$ ipython --no-banner

In [1]: import numpy as np

In [2]: np.set_printoptions(suppress=True, linewidth=140)

In [3]: M = np.load("dump.npy")

In [4]: M
Out[4]: 
array([[1. , 0.7, 0.5, 0.3, 0.2, 0.2, 0.1, 0.1, 0.1, 0. , 0. ],
       [0.7, 1. , 0.7, 0.5, 0.3, 0.2, 0.2, 0.1, 0.1, 0.1, 0. ],
       [0.5, 0.7, 1. , 0.7, 0.5, 0.3, 0.2, 0.2, 0.1, 0.1, 0.1],
       [0.3, 0.5, 0.7, 1. , 0.7, 0.5, 0.3, 0.2, 0.2, 0.1, 0.1],
       [0.2, 0.3, 0.5, 0.7, 1. , 0.7, 0.5, 0.3, 0.2, 0.2, 0.1],
       [0.2, 0.2, 0.3, 0.5, 0.7, 1. , 0.7, 0.5, 0.3, 0.2, 0.2],
       [0.1, 0.2, 0.2, 0.3, 0.5, 0.7, 1. , 0.7, 0.5, 0.3, 0.2],
       [0.1, 0.1, 0.2, 0.2, 0.3, 0.5, 0.7, 1. , 0.7, 0.5, 0.3],
       [0.1, 0.1, 0.1, 0.2, 0.2, 0.3, 0.5, 0.7, 1. , 0.7, 0.5],
       [0. , 0.1, 0.1, 0.1, 0.2, 0.2, 0.3, 0.5, 0.7, 1. , 0.7],
       [0. , 0. , 0.1, 0.1, 0.1, 0.2, 0.2, 0.3, 0.5, 0.7, 1. ]])

In [5]: x0 = np.ones(11)

In [6]: for _ in range(4):
   ...:     x0 = M @ x0
   ...:     x0 /= np.linalg.norm(x0)
   ...:     print(round(x0 @ M @ x0, 1))
   ...: 
4.3
4.3
4.3
4.3

In [7]: round(float(np.linalg.eigvalsh(M)[-1]), 1)
Out[7]: 4.3

In [8]: x0.round(1)
Out[8]: array([0.2, 0.3, 0.3, 0.3, 0.3, 0.4, 0.3, 0.3, 0.3, 0.3, 0.2])

In [9]: np.allclose(M, M.T)
Out[9]: True

In [10]: assert M == M.T
ValueError: The truth value of an array with more than one element is ambiguous. Use a.any() or a.all()


In [11]: round(float(np.linalg.det(M)), 1)
Out[11]: 0.0

In [12]: np.trace(M)
Out[12]: np.float64(11.0)

In [13]: F = np.load("out4.npy")

In [14]: F
Out[14]: 
array([[ 0,  1,  0,  2, -2, -2,  1,  2],
       [ 1,  0,  1,  0,  2, -2, -2,  1],
       [ 0,  1,  0,  1,  0,  2, -2, -2],
       [ 2,  0,  1,  0,  1,  0,  2, -2],
       [-2,  2,  0,  1,  0,  1,  0,  2],
       [-2, -2,  2,  0,  1,  0,  1,  0],
       [ 1, -2, -2,  2,  0,  1,  0,  1],
       [ 2,  1, -2, -2,  2,  0,  1,  0]])

In [15]: x0 = np.array([2, -2, -3, -3, 2, 1, 3, 1])

In [16]: np.linalg.norm(F @ x0) <= np.linalg.norm(F, 2) * np.linalg.norm(x0) + 1e-9
Out[16]: np.True_

In [17]: (F * x0).sum(axis=1)
Out[17]: array([ -9,  -4, -11,   7,  -8,  -1,   8,  21])

In [18]: np.sign((F @ x0).round(6))
Out[18]: array([-1, -1, -1,  1, -1, -1,  1,  1])

In [19]: F @ (2 * x0)
Out[19]: array([-18,  -8, -22,  14, -16,  -2,  16,  42])

In [20]: np.einsum("ij,j->i", F, x0)
Out[20]: array([ -9,  -4, -11,   7,  -8,  -1,   8,  21])

In [21]: F @ np.ones(8)
Out[21]: array([2., 1., 0., 4., 4., 0., 1., 2.])

In [22]: u = np.array([2, -2, 2])

In [23]: np.cross(F[2, :3], F[3, :3])
Out[23]: array([ 1,  0, -2])

In [24]: np.correlate(F[2], F[3], "full")
Out[24]: array([ 0, -2,  2, -2,  3, -4, 10,  0,  1, -2,  2, -2,  2, -4, -4])

In [25]: np.convolve(F[2], u)
Out[25]: array([ 0,  2, -2,  4, -2,  6, -8,  4,  0, -4])

In [26]: F.ravel(order="F")
Out[26]: 
array([ 0,  1,  0,  2, -2, -2,  1,  2,  1,  0,  1,  0,  2, -2, -2,  1,  0,  1,  0,  1,  0,  2, -2, -2,  2,  0,  1,  0,  1,  0,  2, -2, -2,
        2,  0,  1,  0,  1,  0,  2, -2, -2,  2,  0,  1,  0,  1,  0,  1, -2, -2,  2,  0,  1,  0,  1,  2,  1, -2, -2,  2,  0,  1,  0])

In [27]: F.reshape(2, -1)
Out[27]: 
array([[ 0,  1,  0,  2, -2, -2,  1,  2,  1,  0,  1,  0,  2, -2, -2,  1,  0,  1,  0,  1,  0,  2, -2, -2,  2,  0,  1,  0,  1,  0,  2, -2],
       [-2,  2,  0,  1,  0,  1,  0,  2, -2, -2,  2,  0,  1,  0,  1,  0,  1, -2, -2,  2,  0,  1,  0,  1,  2,  1, -2, -2,  2,  0,  1,  0]])

In [28]: F.reshape(-1, 2)
Out[28]: 
array([[ 0,  1],
       [ 0,  2],
       [-2, -2],
       [ 1,  2],
       [ 1,  0],
       [ 1,  0],
       [ 2, -2],
       [-2,  1],
       [ 0,  1],
       [ 0,  1],
       [ 0,  2],
       [-2, -2],
       [ 2,  0],
       [ 1,  0],
       [ 1,  0],
       [ 2, -2],
       [-2,  2],
       [ 0,  1],
       [ 0,  1],
       [ 0,  2],
       [-2, -2],
       [ 2,  0],
       [ 1,  0],
       [ 1,  0],
       [ 1, -2],
       [-2,  2],
       [ 0,  1],
       [ 0,  1],
       [ 2,  1],
       [-2, -2],
       [ 2,  0],
       [ 1,  0]])

In [29]: blk = F.reshape(8, 2, -1)

In [30]: np.swapaxes(blk, 1, 2)[7]
Out[30]: 
array([[ 2,  2],
       [ 1,  0],
       [-2,  1],
       [-2,  0]])

In [31]: blk[:, 0]
Out[31]: 
array([[ 0,  1,  0,  2],
       [ 1,  0,  1,  0],
       [ 0,  1,  0,  1],
       [ 2,  0,  1,  0],
       [-2,  2,  0,  1],
       [-2, -2,  2,  0],
       [ 1, -2, -2,  2],
       [ 2,  1, -2, -2]])

In [32]: feats = np.load("w.npy")

In [33]: feats.round(1) + 0
Out[33]: 
array([[ 0.2,  0.1,  0. , -0.2,  0.3,  0. , -0.1,  0. ],
       [ 0.1,  0.7, -0.3, -0.1, -0.1, -0.3, -0.2, -0.1],
       [ 0. , -0.3,  0.4,  0.2,  0.1,  0. , -0.2, -0.3],
       [-0.2, -0.1,  0.2,  0.4, -0.3, -0.1,  0. , -0.1],
       [ 0.3, -0.1,  0.1, -0.3,  0.7,  0. ,  0. , -0.2],
       [ 0. , -0.3,  0. , -0.1,  0. ,  0.5, -0.2,  0.3],
       [-0.1, -0.2, -0.2,  0. ,  0. , -0.2,  0.8,  0. ],
       [ 0. , -0.1, -0.3, -0.1, -0.2,  0.3,  0. ,  0.4]])

In [34]: # projection: eigenvalues are 0 or 1

In [35]: U, sv, Vh = np.linalg.svd(feats)

In [36]: sv.round(1) + 0
Out[36]: array([1., 1., 1., 1., 0., 0., 0., 0.])

In [37]: Y = U[:, :4] @ np.diag(sv[:4]) @ Vh[:4]

In [38]: round(np.linalg.norm(feats - Y, 2), 1), round(float(sv[4]), 1)
Out[38]: (np.float64(0.0), 0.0)

In [39]: x0 = np.array([2, 3, -2, 2, 1, 1, -3, 1])

In [40]: np.round(feats @ feats @ x0, 1)
Out[40]: array([ 0.8,  2.7, -0.9, -0.9, -0.3,  0.5, -3.1,  0.6])

In [41]: round(float((x0 - feats @ x0) @ (feats @ x0)), 1)
Out[41]: 0.0

In [42]: mat = np.load("a.npy")

In [43]: mat
Out[43]: 
array([[0, 0, 1, 0, 0],
       [0, 0, 0, 0, 1],
       [0, 1, 0, 0, 0],
       [0, 0, 0, 1, 0],
       [1, 0, 0, 0, 0]])

In [44]: # rows sum to 1

In [45]: u = np.array([-3, 2, -3, 5, -5])

In [46]: Y = mat + np.outer(u, np.eye(5)[4])

In [47]: round(np.linalg.det(Y) / np.linalg.det(mat), 1), round(1 + np.linalg.solve(mat, u)[4], 1)
Out[47]: (np.float64(3.0), np.float64(3.0))

In [48]: x0 = np.array([0, 2, 1, -3, 1])

In [49]: mat @ x0
Out[49]: array([ 1,  1,  2, -3,  0])

In [50]: mat * x0
Out[50]: 
array([[ 0,  0,  1,  0,  0],
       [ 0,  0,  0,  0,  1],
       [ 0,  2,  0,  0,  0],
       [ 0,  0,  0, -3,  0],
       [ 0,  0,  0,  0,  0]])

In [51]: mat @ (2 * x0)
Out[51]: array([ 2,  2,  4, -6,  0])

In [52]: np.einsum("ij,j->i", mat, x0)
Out[52]: array([ 1,  1,  2, -3,  0])

In [53]: mat @ np.eye(5)[4]
Out[53]: array([0., 1., 0., 0., 0.])

In [54]: (mat @ x0).argmax()
Out[54]: np.int64(2)

In [55]: (mat * x0).sum(axis=1)
Out[55]: array([ 1,  1,  2, -3,  0])

In [56]: np.linalg.norm(mat @ x0) <= np.linalg.norm(mat, 2) * np.linalg.norm(x0) + 1e-9
Out[56]: np.True_
